% ipython --no-banner

In [1]: import numpy as np

In [2]: import numpy.linalg as la

In [3]: np.set_printoptions(suppress=True, linewidth=140)

In [4]: def rd(a):
   ...:     return np.round(a, 3) + 0
   ...: 

In [5]: K = np.loadtxt("layer15.csv", delimiter=",")

In [6]: K
Out[6]: 
array([[ 0.,  0.,  0.,  0.,  0.,  0.,  0.],
       [ 0., -3.,  1.,  0.,  1., -3.,  0.],
       [-2., -5.,  1., -1.,  3.,  0.,  1.],
       [-2., -3.,  3.,  2.,  2., -5.,  2.],
       [-2.,  0.,  0.,  3., -1., -1.,  2.],
       [ 0.,  0., -2.,  1., -2.,  1.,  0.],
       [-2., -2.,  1.,  0.,  2.,  2.,  1.],
       [ 0.,  0.,  0.,  0.,  0.,  0.,  0.],
       [ 1., -2.,  0., -1.,  1., -1.,  2.],
       [-2., -5.,  1., -1.,  3.,  0.,  1.],
       [ 0.,  0.,  0.,  0.,  0.,  0.,  0.],
       [ 1., -2., -2.,  0., -1.,  0.,  2.],
       [-1., -1.,  0.,  0.,  0., -1., -2.],
       [ 0.,  1., -2.,  1.,  1., -1.,  1.],
       [-1., -1.,  1.,  1.,  0., -2., -2.],
       [-2., -2.,  1.,  1.,  0., -3., -4.],
       [-3., -1.,  3.,  3.,  1., -4.,  0.],
       [-3.,  0., -2.,  4.,  0., -3.,  1.],
       [ 0.,  0.,  0.,  0.,  0.,  0.,  0.],
       [ 0.,  0.,  0.,  0.,  0.,  0.,  0.],
       [-2., -2., -1.,  1.,  0.,  3.,  1.],
       [-1., -2.,  2.,  1.,  2., -3.,  4.],
       [-1., -1.,  0.,  0.,  0., -1., -2.],
       [-1., -1.,  0.,  0.,  0., -1., -2.],
       [-2., -1., -1.,  2.,  1., -4., -3.]])

In [7]: # rows 0 and 7 are equal

In [8]: G = np.cov(K, rowvar=False)

In [9]: rd(la.eigvalsh(G)[::-1])
Out[9]: array([5.416, 4.464, 2.885, 1.459, 0.846, 0.445, 0.026])

In [10]: rd(np.corrcoef(K[:, 2], K[:, 1])[0, 1])
Out[10]: np.float64(-0.473)

In [11]: np.argsort(-K.std(axis=0).round(6), kind="stable")
Out[11]: array([5, 6, 1, 2, 3, 4, 0])

In [12]: np.argwhere(np.triu(np.abs(np.corrcoef(K.T)) > 0.8, 1))
Out[12]: array([], shape=(0, 2), dtype=int64)
